$ ipython --no-banner

In [1]: import numpy as np

In [2]: import numpy.linalg as la

In [3]: np.set_printoptions(precision=4, suppress=True, linewidth=200)

In [4]: O, _ = la.qr(np.array([[-0.7, 1.4, 0.1], [0.5, -0.6, -2.9], [-1.9, -1.2, 0.9]]))

In [5]: vecs, _ = la.qr(np.array([[-0.1, 1.0, 1.6], [-0.4, -0.7, -1.8], [-0.8, -0.4, 0.5]]))

In [6]: sv = 10 * 0.9 ** np.arange(3)

In [7]: data = O[:, :3] * sv @ vecs[:3]

In [8]: print(data)
[[ 0.2468 -6.2932 -6.3593]
 [ 7.6865  2.9514 -1.4222]
 [ 3.1515 -6.9679  6.1811]]

In [9]: rng = np.random.default_rng(220146)

In [10]: idx = rng.permutation(3)

In [11]: M2 = data[:, idx] * rng.choice([-1, 1], 3)

In [12]: M2
Out[12]: 
array([[-0.2468, -6.3593,  6.2932],
       [-7.6865, -1.4222, -2.9514],
       [-3.1515,  6.1811,  6.9679]])

In [13]: U, _, Vh = la.svd(data.T @ M2)

In [14]: np.round(la.lstsq(data, M2)[0], 4) + 0
Out[14]: 
array([[-1.,  0.,  0.],
       [ 0.,  0., -1.],
       [ 0.,  1.,  0.]])

In [15]: np.round(U @ Vh, 4) + 0
Out[15]: 
array([[-1.,  0.,  0.],
       [ 0.,  0., -1.],
       [ 0.,  1.,  0.]])

In [16]: O = M2.astype(float).copy()

In [17]: for j in range(3):
    ...:     O[:, j] -= O[:, :j] @ (O[:, :j].T @ O[:, j])
    ...:     O[:, j] /= la.norm(O[:, j])
    ...: 

In [18]: np.round(O.T @ M2, 4) + 0
Out[18]: 
array([[ 8.3111, -0.8397, -0.0995],
       [ 0.    ,  8.9423,  0.801 ],
       [ 0.    ,  0.    ,  9.8089]])

In [19]: M2 = data / la.norm(data, axis=1, keepdims=True)

In [20]: G = M2 @ M2.T

In [21]: (np.abs(G) > 0.9).astype(int)
Out[21]: 
array([[1, 0, 0],
       [0, 1, 0],
       [0, 0, 1]])

In [22]: np.argwhere(np.triu(np.abs(G) > 0.95, 1))
Out[22]: array([], shape=(0, 2), dtype=int64)

In [23]: print((G - 2 * np.eye(3)).round(6).argmax(axis=1))
[2 2 0]

In [24]: F = np.load("case19.npy")

In [25]: F
Out[25]: 
array([[  9,   7,   8,  -5],
       [-36, -28, -32,  20],
       [ 45,  35,  40, -25]])

In [26]: # rows and columns are dependent

In [27]: G = data.T @ data

In [28]: print((data @ data.T).shape)
(3, 3)

In [29]: print(la.eigvalsh(G)[::-1])
[100.    81.    65.61]

In [30]: F.reshape(2, -1)
Out[30]: 
array([[  9,   7,   8,  -5, -36, -28],
       [-32,  20,  45,  35,  40, -25]])

In [31]: print(F.reshape(-1, 2))
[[  9   7]
 [  8  -5]
 [-36 -28]
 [-32  20]
 [ 45  35]
 [ 40 -25]]

In [32]: t3 = F.reshape(3, 2, -1)

In [33]: t3.transpose(1, 0, 2)
Out[33]: 
array([[[  9,   7],
        [-36, -28],
        [ 45,  35]],

       [[  8,  -5],
        [-32,  20],
        [ 40, -25]]])

In [34]: t3.shape
Out[34]: (3, 2, 2)

In [35]: print(np.einsum("ihd,jhd->hij", t3, t3).shape)
(2, 3, 3)

In [36]: def softmax(z):
    ...:     e = np.exp(z - z.max(axis=-1, keepdims=True))
    ...:     return e / e.sum(axis=-1, keepdims=True)
    ...: 

In [37]: print(np.round(softmax(F[1]), 4) + 0)
[0. 0. 0. 1.]

In [38]: np.round(softmax(10 * F[1]), 4) + 0
Out[38]: array([0., 0., 0., 1.])

In [39]: att = F @ F.T / np.sqrt(4)

In [40]: softmax(att)[1] @ F
Out[40]: array([-36., -28., -32.,  20.])

In [41]: U, sv, Vh = la.svd(F)

In [42]: np.argmax(sv[:-1] / (sv[1:] + 1e-6)) + 1
Out[42]: np.int64(1)

In [43]: print(sv.round(4) + 0)
[95.9062  0.      0.    ]

In [44]: M2 = U[:, :1] @ np.diag(sv[:1]) @ Vh[:1]

In [45]: print(la.matrix_rank(M2))
1

In [46]: np.round(la.norm(F - M2, 2), 4), np.round(sv[1], 4)
Out[46]: (np.float64(0.0), np.float64(0.0))

In [47]: print(round(float(la.norm(F - M2) / la.norm(F)), 4))
0.0

In [48]: print(M2)
[[  9.   7.   8.  -5.]
 [-36. -28. -32.  20.]
 [ 45.  35.  40. -25.]]
